$ python -q
>>> import numpy as np
>>> from numpy import linalg as LA
>>> np.set_printoptions(suppress=True, linewidth=200)
>>> def tidy(a):
...     return np.round(a, 2) + 0
... 
>>> data = np.load("layer2.npy")
>>> tidy(data)
array([[  0.8 ,   2.3 ,  -3.78,  -4.06,  -5.3 ,   7.21],
       [  1.67,  -2.62,  -0.57,  -0.09,  -3.99,   2.45],
       [  4.48, -14.54,   8.65,   9.33,   0.22, -10.07],
       [  2.83,  -9.09,   3.67,   5.12,  -2.26,  -3.81],
       [  4.4 , -13.3 ,   8.14,   8.29,   0.11,  -9.08],
       [  2.87,  -1.51,   1.58,  -1.38,  -2.2 ,   1.54],
       [  1.34, -10.29,   0.93,   6.58,  -4.49,  -2.55],
       [  3.96,  -1.88,   3.96,  -1.38,  -0.56,  -0.29],
       [  7.1 ,  -4.85,  11.3 ,   0.27,   4.14,  -6.89],
       [  2.98,   6.52,  -0.48,  -8.29,  -2.03,   7.11],
       [  1.98,   9.05,  -3.27, -10.18,  -3.53,  10.35],
       [  5.18,  -8.  ,   8.23,   3.52,   1.27,  -6.4 ],
       [  3.97,  -4.62,   4.75,   0.97,  -0.55,  -2.25],
       [  4.61, -13.44,   8.61,   8.35,   0.42,  -9.47]])
>>> Xs = data - data.mean(axis=0)
>>> V = LA.svd(Xs)[2][:3]
>>> out = Xs - Xs @ V.T @ V
>>> tidy(LA.norm(out) / LA.norm(Xs))
np.float64(0.0)
>>> LA.norm(out, axis=1).round(6).argmax()
np.int64(0)
>>> W = np.array([[-5, 5, -6, -5, -6, -5],
...     [-1, -7, 0, 0, -6, 3],
...     [0, 4, -3, -6, 0, -2],
...     [-1, -1, -3, 9, -1, -2],
...     [9, 0, -8, -1, -7, -5],
...     [-6, 9, 3, 2, -7, 3]])
>>> coef = np.array([2, 2, 0, 1, 2, 0])
>>> H = np.maximum(data @ W + coef, 0)
>>> tidy((H > 0).mean(axis=0))
array([0.36, 1.  , 0.36, 0.29, 0.64, 0.29])
>>> LA.matrix_rank(H)
np.int64(6)
>>> cent = np.array([[1, 3, 1], [3, 3, 3], [2, 0, 1], [3, 0, 2], [0, 2, 0], [1, 1, 2]])
>>> (H @ cent).round(6).argmax(axis=1)
array([0, 0, 1, 1, 1, 0, 1, 0, 1, 2, 2, 1, 1, 1])
>>> W @ cent
array([[-22, -17, -16],
       [-19, -33, -16],
       [-14,  10,  -7],
       [ 15, -10,   7],
       [-15,   8, -11],
       [ 36,  -2,  34]])
>>> labels = data[:, 5] > np.median(data[:, 5])
>>> u = data[labels].mean(axis=0) - data[~labels].mean(axis=0)
>>> tidy((((data - data.mean(axis=0)) @ u > 0) == labels).mean())
np.float64(0.93)
>>> np.argsort(-np.abs(u).round(6), kind="stable")
array([1, 5, 3, 2, 4, 0])
>>> ((data - data.mean(axis=0)) @ u > 0).astype(int)
array([1, 1, 0, 0, 0, 1, 0, 1, 0, 1, 1, 0, 0, 0])
>>> tidy(u)
array([-1.67, 11.54, -6.76, -9.41, -2.51, 10.63])
>>> labels.astype(int)
array([1, 1, 0, 0, 0, 1, 0, 1, 0, 1, 1, 0, 1, 0])
>>> x = np.array([-8, 3, 7, 6, 8, 0])
>>> (data @ x).argmax()
np.int64(8)
>>> np.sign((data @ x).round(6))
array([-1., -1.,  1., -1.,  1., -1., -1., -1.,  1., -1., -1.,  1., -1.,  1.])
>>> M = np.load("run14.npy")
>>> M
array([[-15.44,  -8.35,   0.27,   0.09, -11.98,  17.28,  -3.24],
       [ 10.81,   3.13,   3.7 ,   8.09,   0.76,  11.81,  -0.91],
       [-14.69,  -8.9 ,   1.72,  -1.32, -10.12,  19.31,  -3.65],
       [ -9.38,  -9.02, -16.46,   6.21,  -4.26,  -8.64, -31.98],
       [ 10.61,   4.33,   2.23,   9.2 ,   1.82,   9.08,  -1.71],
       [ 11.21,   3.82,   1.96,   7.18,   1.71,   9.78,  -3.4 ],
       [-14.23,  -6.34,  -0.27,  -0.79, -11.15,  18.13,  -4.39],
       [ 12.14,   4.29,   2.91,   7.18,   0.47,  10.83,  -2.53],
       [-14.18,  -6.99,  -0.58,   1.56, -10.66,  17.26,  -3.34],
       [-15.81,  -6.27,  -3.15,   0.3 , -10.96,  17.49,  -2.83],
       [-11.2 ,  -7.69, -17.25,   3.41,  -4.06, -10.09, -32.02]])
>>> out = np.c_[M[:, :3] @ np.array([[2, -2, 2], [-2, -3, -2], [5, 3, 3]]), np.array([2, 2, -3, 3, -2, 1, -3, 0, 2, 3, 0])]
>>> tidy(out)
array([[-12.83,  56.74, -13.37,   2.  ],
       [ 33.86, -19.91,  26.46,   2.  ],
       [ -2.98,  61.24,  -6.42,  -3.  ],
       [-83.02,  -3.56, -50.1 ,   3.  ],
       [ 23.71, -27.52,  19.25,  -2.  ],
       [ 24.58, -28.  ,  20.66,   1.  ],
       [-17.13,  46.67, -16.59,  -3.  ],
       [ 30.25, -28.42,  24.43,   0.  ],
       [-17.28,  47.59, -16.12,   2.  ],
       [-34.83,  40.98, -28.53,   3.  ],
       [-93.27,  -6.28, -58.77,   0.  ]])
>>> LA.matrix_rank(np.c_[M, out])
np.int64(8)
>>> tidy(LA.norm(out - M @ LA.lstsq(M, out)[0], axis=0))
array([0.  , 0.  , 0.  , 2.91])
>>> tidy(LA.norm(LA.qr(M)[0].T @ out, axis=0) ** 2 / ((out ** 2).sum(axis=0) + 1e-12))
array([1.  , 1.  , 1.  , 0.84])
>>> cent = out[[0, 2]].astype(float)
>>> for _ in range(7):
...     labels = LA.norm(out[:, None] - cent, axis=-1).argmin(axis=1)
...     cent = np.array([out[labels == j].mean(axis=0) for j in range(2)])
... 
>>> labels
array([0, 1, 0, 0, 1, 1, 0, 1, 0, 0, 0])
>>> tidy(cent[1] - cent[0])
array([ 65.43, -60.73,  49.83,  -0.32])
